$ ipython --no-banner

In [1]: import numpy as np

In [2]: np.set_printoptions(precision=2, suppress=True, linewidth=140)

In [3]: M = np.load("arr.npy")

In [4]: print(M)
[[ 3 -3 -3 -1  3  1 -1 -2  2  0  1  0  3  0  1  2]
 [ 3  0  2  1 -2  3 -2 -2  2 -3 -1  3  1 -1  3  3]
 [ 2 -3 -3 -1 -1 -2 -1  3 -1  2 -2  0  3 -3 -2  1]
 [ 2  2 -2  2  0  2  0 -1 -2  1 -3 -2  2  0 -2  3]
 [-3  3 -1 -3  0 -3 -2 -3 -1 -1 -1 -1  2  1 -1  0]
 [-3 -3  2 -3  0 -3  0 -1  3 -2  0 -2 -2 -3 -3 -1]
 [-3  2  2 -1  0  0  1 -1 -3  2  3 -3  3 -3 -1 -1]
 [-2 -2  1 -1 -3  1  2 -3 -2  3 -3  1  3  2 -2  2]
 [-1  0  2  2 -2  3 -2 -3 -3  0 -2  2 -3  2  1  1]
 [ 2 -1 -1  0 -2  3  2  2  3  3  3  3 -2 -2  1  0]
 [ 0  2  0  2  3  1  0  1 -3  1  1 -3 -2 -2  3 -2]
 [-2 -3  2  3  1 -2 -1 -3  0 -1  2  0 -1 -2  0 -2]
 [-2  3 -3 -2 -3 -2  0  0 -1 -1 -2  0  1  2 -2 -2]
 [ 2  2 -2  2  0  2  0 -1 -2  1 -3 -2  2  0 -2  3]
 [ 3 -1  0 -2 -3  3 -2 -2  1  3  0 -3 -3 -2  2  1]
 [-3 -1 -3  1  0  1 -1  1 -1 -2 -2 -3  3 -1 -3  3]]

In [5]: rk = np.linalg.matrix_rank(M)

In [6]: print(rk)
15

In [7]: null = np.linalg.svd(M)[2][rk:].T

In [8]: print([int(np.linalg.matrix_rank(M[:i])) for i in range(1, len(M) + 1)])
[1, 2, 3, 4, 5, 6, 7, 8, 9, 10, 11, 12, 13, 13, 14, 15]

In [9]: print(null.shape)
(16, 1)

In [10]: print(np.allclose(M @ null, 0))
True

In [11]: print(np.abs(np.diag(np.linalg.qr(M)[1])) > 1e-9)
[ True  True  True  True  True  True  True  True  True  True  True  True  True  True  True False]

In [12]: print(np.linalg.lstsq(M[:-1].T, M[-1])[2])
14

In [13]: print(round(float(np.trace(np.linalg.pinv(M) @ M)), 2))
15.0

In [14]: vec = np.array([-1, 3, -3, 2, 3, -1, 0, -1, -2, -3, 0, -1, 0, -1, 1, -2])

In [15]: h = np.maximum(M @ vec, 0)

In [16]: print(M.T @ h)
[-136  171  -91   44   64  -29  -51  -68 -200   -1  -40 -210   73  -76  -28  -37]

In [17]: print(np.maximum(M @ (3 * vec), 0))
[ 0  0  0 24 57  0 27  0  0  0 96 30 42 24  0 36]

In [18]: print(np.tanh(M @ vec))
[-0.96 -1.   -1.    1.    1.   -1.    1.   -1.   -1.   -1.    1.    1.    1.    1.   -1.    1.  ]

In [19]: K = np.loadtxt("sample4.csv", delimiter=",")

In [20]: print(K)
[[  2.29   2.82   7.04   0.78  -3.18  -2.91   4.23  -1.7    2.29]
 [  0.58  -2.56  -0.44  -0.27   2.82   1.82  -0.09   1.64   3.76]
 [  8.17   2.74   4.02   5.59   1.46  -2.4   -1.45  -1.55   4.24]
 [  3.64  -7.5  -10.65   0.34   1.57   1.47  -1.73  -4.23  -0.09]
 [ -2.94  -4.19  -2.54  -5.27  -8.1   -2.13   8.19  -6.41  -3.5 ]
 [  6.19   3.54   4.41   3.25  -4.2   -5.21   2.97  -4.22   1.55]
 [  1.33   4.39   8.39  -0.14  -6.12  -4.89   6.57  -2.23   1.59]
 [ -1.25  -7.06  -2.01  -2.89   0.57   3.9    2.37  -3.42  -0.47]
 [ -0.57  -6.96  -3.69  -3.96  -6.6   -0.04   6.59  -9.8   -5.08]
 [ -3.19   9.15  12.77  -2.04  -5.89  -6.41   8.09   5.72   5.92]
 [  0.04  -5.36   1.48  -1.65   0.55   3.5    2.47  -3.78  -0.06]
 [  0.94   0.45   0.1   -1.4   -6.58  -4.59   5.78  -3.97  -0.36]
 [  1.59  -1.7    4.66  -0.49  -2.57   0.1    4.21  -4.86  -0.22]
 [  2.97   2.37   1.95   0.42  -6.29  -5.61   5.05  -3.88   0.49]
 [  1.66  -0.14   0.91  -0.31  -3.16  -2.45   3.52  -2.41   1.15]
 [  6.26   6.09   9.05   5.53   3.54  -2.18  -1.64   4.04   7.92]
 [  1.79  -4.14   3.76  -0.39  -0.27   2.67   2.78  -5.41  -0.48]
 [  0.38  -0.31  -2.21  -2.11  -7.27  -4.96   6.03  -4.18  -0.89]
 [ -0.43  -2.58   7.43  -1.64  -1.02   2.55   4.57  -3.68   0.23]
 [  5.35   2.51   5.49   3.8    1.91  -1.21  -0.48   0.47   4.86]
 [ -0.31   6.43   1.52  -0.2   -2.78  -6.7    3.01   6.83   6.88]
 [ -2.07  -5.3   -1.88  -3.8   -2.88   1.16   4.71  -3.89  -1.21]
 [ -1.67  -0.23  -1.34  -3.34  -6.83  -4.29   6.58  -2.26  -0.13]
 [ -0.16   1.97   2.37  -1.03  -2.98  -3.25   3.97   1.18   3.14]
 [  6.34   2.98   1.3    3.89  -0.92  -4.23   0.1   -0.96   3.74]
 [  2.45   3.73  -3.93   0.39  -5.7   -8.02   3.3    0.63   2.98]
 [  1.07  -1.92  -2.99  -0.95  -2.35  -1.84   2.57  -1.87   1.08]
 [  3.1   -2.18  -3.46   0.6   -1.13  -1.49   1.03  -2.64   1.23]
 [  6.45   1.74   4.53   3.4   -2.62  -3.15   2.13  -5.1    1.12]
 [  8.98  14.85   5.92   6.58  -8.13 -15.3    3.29   2.14   6.66]
 [  5.74   1.73  -0.54   3.52   0.52  -3.12  -0.89   0.06   4.18]
 [  3.06   3.06   6.28   1.45  -2.63  -3.16   3.4   -1.32   2.76]
 [ -1.65  -3.04  -1.98  -3.73  -5.97  -2.     6.28  -4.45  -1.62]
 [  2.39  -1.21   7.41   1.49   3.65   3.3    0.29  -0.3    3.65]
 [  2.49   2.22   4.76   0.69  -3.57  -3.35   4.01  -2.13   1.87]]

In [21]: # rows and columns are dependent

In [22]: rk = np.linalg.matrix_rank(K)

In [23]: print(rk)
5

In [24]: null = np.linalg.svd(K)[2][rk:].T

In [25]: print(null.shape)
(9, 4)

In [26]: print([int(np.linalg.matrix_rank(K[:, :j + 1])) for j in range(9)])
[1, 2, 3, 4, 5, 5, 5, 5, 5]

In [27]: print(np.linalg.matrix_rank(K.T @ K), np.linalg.matrix_rank(K @ K.T))
5 5

In [28]: print([int(np.linalg.matrix_rank(np.delete(K, i, axis=0))) for i in range(35)])
[5, 5, 5, 5, 5, 5, 5, 5, 5, 5, 5, 5, 5, 5, 5, 5, 5, 5, 5, 5, 5, 5, 5, 5, 5, 5, 5, 5, 5, 5, 5, 5, 5, 5, 5]
